% python3 -q
>>> import numpy as np
>>> from numpy import linalg as LA
>>> np.set_printoptions(precision=2, suppress=True, linewidth=100, sign=" ")
>>> tidy = lambda a: np.round(a, 2) + 0
>>> M = np.array([[6, 9, 1, 2, 5, 7, 5, 2],
...     [6, 6, 0, 2, 1, 0, 4, 5],
...     [8, 3, 5, 9, 3, 0, 1, 8],
...     [0, 3, 2, 4, 2, 6, 2, 9],
...     [0, 8, 4, 8, 2, 2, 6, 3],
...     [2, 5, 0, 5, 0, 8, 8, 0],
...     [9, 1, 8, 5, 6, 0, 9, 6],
...     [6, 8, 0, 4, 5, 4, 8, 0],
...     [1, 9, 0, 0, 6, 9, 5, 1],
...     [5, 3, 3, 1, 3, 2, 6, 2]])
>>> M[5] = M[6]
>>> M
array([[ 6,  9,  1,  2,  5,  7,  5,  2],
       [ 6,  6,  0,  2,  1,  0,  4,  5],
       [ 8,  3,  5,  9,  3,  0,  1,  8],
       [ 0,  3,  2,  4,  2,  6,  2,  9],
       [ 0,  8,  4,  8,  2,  2,  6,  3],
       [ 9,  1,  8,  5,  6,  0,  9,  6],
       [ 9,  1,  8,  5,  6,  0,  9,  6],
       [ 6,  8,  0,  4,  5,  4,  8,  0],
       [ 1,  9,  0,  0,  6,  9,  5,  1],
       [ 5,  3,  3,  1,  3,  2,  6,  2]])
>>> proj = M @ LA.solve(M.T @ M, M.T)
>>> tidy(np.trace(proj))
np.float64(8.0)
>>> tidy(LA.eigvalsh(proj))
array([ 0.,  0.,  1.,  1.,  1.,  1.,  1.,  1.,  1.,  1.])
>>> tidy(proj @ M[:, 4])
array([ 5.,  1.,  3.,  2.,  2.,  6.,  6.,  5.,  6.,  3.])
>>> other = np.c_[M[:, :3] @ np.array([[2, 2, -2], [2, -1, 3], [3, 3, -3]]), np.array([0, 0, 0, 1, 2, 0, 0, 1, 2, 2])]
>>> other
array([[ 33,   6,  12,   0],
       [ 24,   6,   6,   0],
       [ 37,  28, -22,   0],
       [ 12,   3,   3,   1],
       [ 28,   4,  12,   2],
       [ 44,  41, -39,   0],
       [ 44,  41, -39,   0],
       [ 28,   4,  12,   1],
       [ 20,  -7,  25,   2],
       [ 25,  16, -10,   2]])
>>> LA.matrix_rank(other)
np.int64(3)
>>> tidy(LA.lstsq(M, other[:, 0])[0])
array([ 2.,  2.,  3.,  0.,  0.,  0.,  0.,  0.])
>>> tidy(LA.norm(LA.qr(M)[0].T @ other, axis=0) ** 2 / ((other ** 2).sum(axis=0) + 1e-12))
array([ 1.  ,  1.  ,  1.  ,  0.76])
>>> LA.matrix_rank(np.c_[M, other])
np.int64(9)
>>> tidy(LA.norm(other - M @ LA.lstsq(M, other)[0], axis=0))
array([ 0.  ,  0.  ,  0.  ,  1.84])
>>> x = np.array([3, 3, 5, 2, 3, 3, 0, 1])
>>> rhs = M @ x
>>> rhs
array([  92,   48,   93,   60,   75,  104,  104,   77,   76,   58])
>>> tidy(LA.solve(M.T @ M, M.T @ rhs))
array([ 3.,  3.,  5.,  2.,  3.,  3.,  0.,  1.])
>>> rng = np.random.default_rng(825356)
>>> rhs = rhs + 0.1 * rng.normal(size=10)
>>> tidy(rhs)
array([  92.05,   48.11,   92.82,   59.94,   75.22,  103.98,  103.97,   77.16,   75.94,   58.08])
>>> c, *_ = LA.lstsq(M, rhs)
>>> tidy(LA.norm(rhs - M @ c))
np.float64(0.04)
>>> [round(float(LA.norm(LA.solve(M.T @ M + lam * np.eye(8), M.T @ rhs))), 2) for lam in (0, 1, 10, 100)]
[8.11, 7.83, 7.01, 6.14]
>>> c.round()
array([ 3.,  3.,  5.,  2.,  3.,  3.,  0.,  1.])
>>> W2 = np.sign(np.array([[8, -8, 3, -7], [-3, 3, 2, -7], [-7, 2, 9, -2], [1, -7, 3, -6]]))
>>> other = (np.tril(W2, -1) + np.eye(4)) @ (np.triu(W2, 1) + np.eye(4))
>>> ev = np.array([8, 3, 7, -1])
>>> A = np.rint(other * ev @ LA.inv(other)) + 0
>>> A
array([[ 13.,  27., -14.,   8.],
       [-10., -12.,  10.,   0.],
       [-10.,  -3.,   9.,   8.],
       [ 10.,  19., -10.,   7.]])
>>> def softmax(z):
...     e = np.exp(z - z.max(axis=-1, keepdims=True))
...     return e / e.sum(axis=-1, keepdims=True)
... 
>>> tidy(softmax(A[2]))
array([ 0.  ,  0.  ,  0.73,  0.27])
>>> att = A @ A.T / np.sqrt(4)
>>> tidy(softmax(att))
array([[ 1.,  0.,  0.,  0.],
       [ 0.,  1.,  0.,  0.],
       [ 0.,  0.,  1.,  0.],
       [ 1.,  0.,  0.,  0.]])
>>> softmax(att).round(6).argmax(axis=1)
array([ 0,  1,  2,  0])
>>> tidy(softmax(att)[2] @ A)
array([-10.,  -3.,   9.,   8.])
>>> O, vecs = LA.qr(A[:, :1])[0], LA.qr(A[:, 1:])[0]
>>> sig = LA.svd(O.T @ vecs, compute_uv=False)
>>> tidy(sig)
array([ 1.])
>>> ev, vecs = LA.eig(A)
>>> tidy(np.sort(LA.eigvals(LA.inv(A))))
array([-1.  ,  0.13,  0.14,  0.33])
>>> tidy(A @ vecs[:, 0] - ev[0] * vecs[:, 0])
array([ 0.,  0.,  0.,  0.])
>>> tidy(np.sort(LA.eigvals(A.T)))
array([-1.,  3.,  7.,  8.])
>>> x = np.array([-1, -2, 1, 0])
>>> rhs = A @ x
>>> c, lr = np.zeros(4), 1 / LA.norm(A, 2) ** 2
>>> for i in range(8):
...     c -= lr * A.T @ (A @ c - rhs)
...     if i % 2 == 0: print(i, round(LA.norm(A @ c - rhs), 2))
... 
0 2.32
2 1.91
4 1.59
6 1.32
>>> tidy(c)
array([-1.11, -1.78,  1.13, -0.34])
>>> tidy(LA.cond(A))
np.float64(208.76)
>>> left, sig, Vt = LA.svd(A)
>>> np.argmax(sig[:-1] / (sig[1:] + 1e-6)) + 1
np.int64(2)
>>> other = left[:, :2] @ np.diag(sig[:2]) @ Vt[:2]
>>> tidy(LA.norm(A - other) / LA.norm(A))
np.float64(0.02)
>>> LA.matrix_rank(other)
np.int64(2)
>>> LA.matrix_rank(A, rtol=0.05)
np.int64(2)
